% ipython --no-banner

In [1]: import numpy as np

In [2]: import numpy.linalg as la

In [3]: np.set_printoptions(precision=2, suppress=True, linewidth=140)

In [4]: rng = np.random.default_rng(189660)

In [5]: X = np.array([[4, 3, 5, -3, 4, -5],
   ...:     [1, 9, -4, 6, 0, -9],
   ...:     [5, -7, 0, -1, -8, 7],
   ...:     [5, 3, 7, -2, -2, -8],
   ...:     [-9, 5, -2, 9, -3, -7],
   ...:     [5, -8, -4, -9, 9, -4]]) * (rng.random((6, 6)) < 0.3)

In [6]: X
Out[6]: 
array([[ 4,  0,  0,  0,  0,  0],
       [ 0,  0,  0,  0,  0, -9],
       [ 5, -7,  0,  0,  0,  0],
       [ 0,  3,  0,  0,  0,  0],
       [ 0,  0, -2,  0, -3,  0],
       [ 5, -8, -4,  0,  0,  0]])

In [7]: la.cond(X) > 100
Out[7]: np.True_

In [8]: [round(float(x), 2) for x in la.svd(X, compute_uv=False)[:3]]
Out[8]: [13.52, 9.0, 4.09]

In [9]: np.round(X @ la.pinv(X) @ X, 2) + 0
Out[9]: 
array([[ 4.,  0.,  0.,  0.,  0.,  0.],
       [ 0.,  0.,  0.,  0.,  0., -9.],
       [ 5., -7.,  0.,  0.,  0.,  0.],
       [ 0.,  3.,  0.,  0.,  0.,  0.],
       [ 0.,  0., -2.,  0., -3.,  0.],
       [ 5., -8., -4.,  0.,  0.,  0.]])

In [10]: np.unique(X.round(6), axis=0).shape
Out[10]: (6, 6)

In [11]: np.allclose(X[:-1].T @ la.lstsq(X[:-1].T, X[-1])[0], X[-1])
Out[11]: False

In [12]: left, sigma, vt = la.svd(X)

In [13]: np.argmax(sigma[:-1] / (sigma[1:] + 1e-6)) + 1
Out[13]: np.int64(5)

In [14]: B = left[:, :5] @ np.diag(sigma[:5]) @ vt[:5]

In [15]: round(float(la.norm(X - B) / la.norm(X)), 2)
Out[15]: 0.0

In [16]: la.matrix_rank(B)
Out[16]: np.int64(5)

In [17]: B.round(2) + 0
Out[17]: 
array([[ 4.,  0.,  0.,  0.,  0.,  0.],
       [ 0.,  0.,  0.,  0.,  0., -9.],
       [ 5., -7.,  0.,  0.,  0.,  0.],
       [ 0.,  3.,  0.,  0.,  0.,  0.],
       [ 0.,  0., -2.,  0., -3.,  0.],
       [ 5., -8., -4.,  0.,  0.,  0.]])

In [18]: data = np.array([[-4.0, 2.0, -4.0, 1.0],
    ...:     [-2.0, 0.0, -4.0, 1.0],
    ...:     [2.0, -2.0, 2.0, -1.0],
    ...:     [-2.0, 2.0, 2.0, -1.0]])

In [19]: # null space of dimension 1

In [20]: rk = la.matrix_rank(data)

In [21]: rk
Out[21]: np.int64(3)

In [22]: ns = la.svd(data)[2][rk:].T

In [23]: la.matrix_rank(data.T @ data), la.matrix_rank(data @ data.T)
Out[23]: (np.int64(3), np.int64(3))

In [24]: ns[:, 0] / ns[np.abs(ns[:, 0]).round(6).argmax(), 0]
Out[24]: array([-0.5, -0.5,  0.5,  1. ])

In [25]: [int(la.matrix_rank(np.delete(data, i, axis=0))) for i in range(4)]
Out[25]: [3, 3, 3, 3]

In [26]: ns.shape
Out[26]: (4, 1)
